$ python -q
>>> import numpy as np
>>> import numpy.linalg as la
>>> np.set_printoptions(precision=2, suppress=True, linewidth=140)
>>> J = np.array([[3.0, 1.0, 0.0], [0.0, 3.0, 1.0], [0.0, 0.0, 3.0]])
>>> x0 = np.array([1, -1, 1])
>>> y = J @ x0
>>> y
array([ 2., -2.,  3.])
>>> la.solve(J, y)
array([ 1., -1.,  1.])
>>> np.round(la.solve(J.T, J[0]), 2) + 0
array([1., 0., 0.])
>>> la.solve(J, y + J[:, 2])
array([ 1., -1.,  2.])
>>> X = np.load("x.npy")
>>> X
array([[ 0.5 , -0.07],
       [ 0.5 , -0.1 ]])
>>> evals, vecs = la.eig(X)
>>> np.sort(la.eigvals(la.inv(X)))
array([-28.97,   2.3 ])
>>> np.sort(la.eigvals(X.T))
array([-0.03,  0.43])
>>> np.round(X @ vecs[:, 0] - evals[0] * vecs[:, 0], 2) + 0
array([0., 0.])
>>> B = la.inv(X)
>>> np.round(X @ B, 2) + 0
array([[1., 0.],
       [0., 1.]])
>>> np.round(la.cond(X), 2)
np.float64(34.3)
>>> la.det(X) * B
array([[-0.1 ,  0.07],
       [-0.5 ,  0.5 ]])
>>> np.allclose(B, X.T)
False
>>> la.inv(B)
array([[ 0.5 , -0.07],
       [ 0.5 , -0.1 ]])
>>> Uu, sigma, Vh = la.svd(X)
>>> np.argmax(sigma[:-1] / (sigma[1:] + 1e-6)) + 1
np.int64(1)
>>> B = Uu[:, :1] @ np.diag(sigma[:1]) @ Vh[:1]
>>> np.round(la.norm(X - B, 2), 2), round(float(sigma[1]), 2)
(np.float64(0.02), 0.02)
>>> B
array([[ 0.5 , -0.08],
       [ 0.5 , -0.09]])
>>> round(la.norm(X - B) / la.norm(X), 2)
np.float64(0.03)
>>> la.matrix_rank(B)
np.int64(1)
>>> np.einsum("ii->", X)
np.float64(0.4)
>>> round(la.det(X[::-1]), 2)
np.float64(0.01)
>>> round(float(la.eigvals(X).sum().real), 2)
0.4
>>> np.kron(np.eye(2, dtype=int), X)
array([[ 0.5 , -0.07,  0.  , -0.  ],
       [ 0.5 , -0.1 ,  0.  , -0.  ],
       [ 0.  , -0.  ,  0.5 , -0.07],
       [ 0.  , -0.  ,  0.5 , -0.1 ]])
